% python3 -q
>>> import numpy as np
>>> np.set_printoptions(suppress=True, linewidth=100)
>>> def tidy(a):
...     return np.round(a, 2) + 0
... 
>>> feats = np.array([[3, 1, 3],
...     [0, 0, 3],
...     [3, 0, 2],
...     [2, 2, 3],
...     [3, 3, 0],
...     [3, 0, 3],
...     [0, 3, 3]])
>>> feats[:, 2] = 2 * feats[:, 1]
>>> feats
array([[3, 1, 2],
       [0, 0, 0],
       [3, 0, 0],
       [2, 2, 4],
       [3, 3, 6],
       [3, 0, 0],
       [0, 3, 6]])
>>> print([round(float(x), 2) for x in np.linalg.svd(feats, compute_uv=False)[:3]])
[11.37, 5.07, 0.0]
>>> np.argsort(-np.linalg.norm(feats, axis=0).round(6), kind="stable")[:3]
array([2, 0, 1])
>>> print(np.linalg.cond(feats) > 100)
True
>>> np.linalg.matrix_rank(feats, rtol=0.1)
np.int64(2)
>>> tidy(np.linalg.norm(feats, 2) / np.linalg.norm(feats))
np.float64(0.91)
>>> rk = np.linalg.matrix_rank(feats)
>>> rk
np.int64(2)
>>> null = np.linalg.svd(feats)[2][rk:].T
>>> [int(np.linalg.matrix_rank(feats[:, :j + 1])) for j in range(3)]
[1, 2, 2]
>>> Uu, sigma, vt = np.linalg.svd(feats)
>>> V = vt[:(sigma > 1e-8).sum()]
>>> rng = np.random.default_rng(322)
>>> x0 = feats[5] + -1 * feats[3] + rng.integers(2) * np.eye(3)[0]
>>> print(x0)
[ 1. -2. -4.]
>>> tidy(V.T @ V)
array([[1. , 0. , 0. ],
       [0. , 0.2, 0.4],
       [0. , 0.4, 0.8]])
>>> np.allclose(V.T @ V @ x0, x0)
True
>>> np.linalg.matrix_rank(np.vstack([feats, x0]))
np.int64(2)
>>> Uu, sigma, vt = np.linalg.svd(feats, full_matrices=False)
>>> tidy(np.abs(vt[0]))
array([0.37, 0.42, 0.83])
>>> tidy(vt @ vt.T)
array([[1., 0., 0.],
       [0., 1., 0.],
       [0., 0., 1.]])
>>> print(tidy(sigma))
[11.37  5.07  0.  ]
>>> print((sigma > 1e-8).sum())
2
>>> K = np.load("run12.npy")
>>> K
array([[ 0.45,  0.27, -0.22, -3.84],
       [-0.24,  0.5 , -0.17,  1.61],
       [-0.28,  1.2 ,  0.16,  1.71],
       [ 0.27, -0.39, -0.14, -3.36],
       [ 0.64,  0.  ,  0.38, -1.21],
       [ 0.38, -0.05,  0.21, -2.79],
       [-0.71, -0.56,  0.17,  1.5 ],
       [-0.22,  0.29, -0.28,  0.17],
       [ 0.1 , -0.39, -0.3 , -3.75],
       [-0.12, -0.11, -0.45,  1.94],
       [-0.16,  0.29, -0.01,  1.56],
       [ 0.13, -0.02,  0.12,  0.09],
       [ 0.43, -0.78, -0.4 , -2.66],
       [-0.24, -0.23, -0.11,  1.78],
       [-0.1 ,  0.28,  0.95,  3.31],
       [-0.04,  0.25, -0.51,  0.  ],
       [ 0.03,  0.05,  0.36,  1.68]])
>>> d = np.linalg.norm(K[:, None] - K[None], axis=-1)
>>> tidy(d[:5, :5])
array([[0.  , 5.5 , 5.69, 0.84, 2.72],
       [5.5 , 0.  , 0.78, 5.07, 3.05],
       [5.69, 0.78, 0.  , 5.35, 3.3 ],
       [0.84, 5.07, 5.35, 0.  , 2.28],
       [2.72, 3.05, 3.3 , 2.28, 0.  ]])
>>> np.linalg.matrix_rank(d ** 2)
np.int64(6)
>>> d.mean(axis=1).argmax()
np.int64(0)
>>> print(np.unravel_index(d.round(6).argmax(), d.shape))
(np.int64(0), np.int64(14))
>>> Xs = K - K.mean(axis=0)
>>> V = np.linalg.svd(Xs)[2][:1]
>>> M2 = Xs - Xs @ V.T @ V
>>> tidy(np.linalg.norm(M2) / np.linalg.norm(Xs))
np.float64(0.24)
>>> tidy((Xs @ V.T).std(axis=0))
array([2.29])
>>> tidy(np.cov(Xs @ V.T, rowvar=False))
np.float64(5.56)
>>> J = np.loadtxt("mat.csv", delimiter=",")
>>> J
array([[ -2.,  -2.,  -2.,  -2.,  -2.,  -2.,  -2.],
       [ -2.,  -4.,  -4.,  -4.,  -4.,  -4.,  -4.],
       [ -2.,  -4.,  -6.,  -6.,  -6.,  -6.,  -6.],
       [ -2.,  -4.,  -6.,  -8.,  -8.,  -8.,  -8.],
       [ -2.,  -4.,  -6.,  -8., -10., -10., -10.],
       [ -2.,  -4.,  -6.,  -8., -10., -12., -12.],
       [ -2.,  -4.,  -6.,  -8., -10., -12., -14.]])
>>> ev, V = np.linalg.eigh(J)
>>> x0 = np.array([2, 2, 1, 2, 1, 1, 2])
>>> print(x0 @ J @ x0)
-632.0
>>> print(tidy(np.linalg.eigvalsh(J[1:, 1:])))
[-45.25  -4.86  -1.75  -0.95  -0.66  -0.53]
>>> tidy(x0 @ J @ x0 / (x0 @ x0)), tidy(ev[0]), tidy(ev[-1])
(np.float64(-33.26), np.float64(-45.76), np.float64(-0.52))
>>> tidy(V * np.abs(ev) @ V.T)
array([[ 2.,  2.,  2.,  2.,  2.,  2.,  2.],
       [ 2.,  4.,  4.,  4.,  4.,  4.,  4.],
       [ 2.,  4.,  6.,  6.,  6.,  6.,  6.],
       [ 2.,  4.,  6.,  8.,  8.,  8.,  8.],
       [ 2.,  4.,  6.,  8., 10., 10., 10.],
       [ 2.,  4.,  6.,  8., 10., 12., 12.],
       [ 2.,  4.,  6.,  8., 10., 12., 14.]])
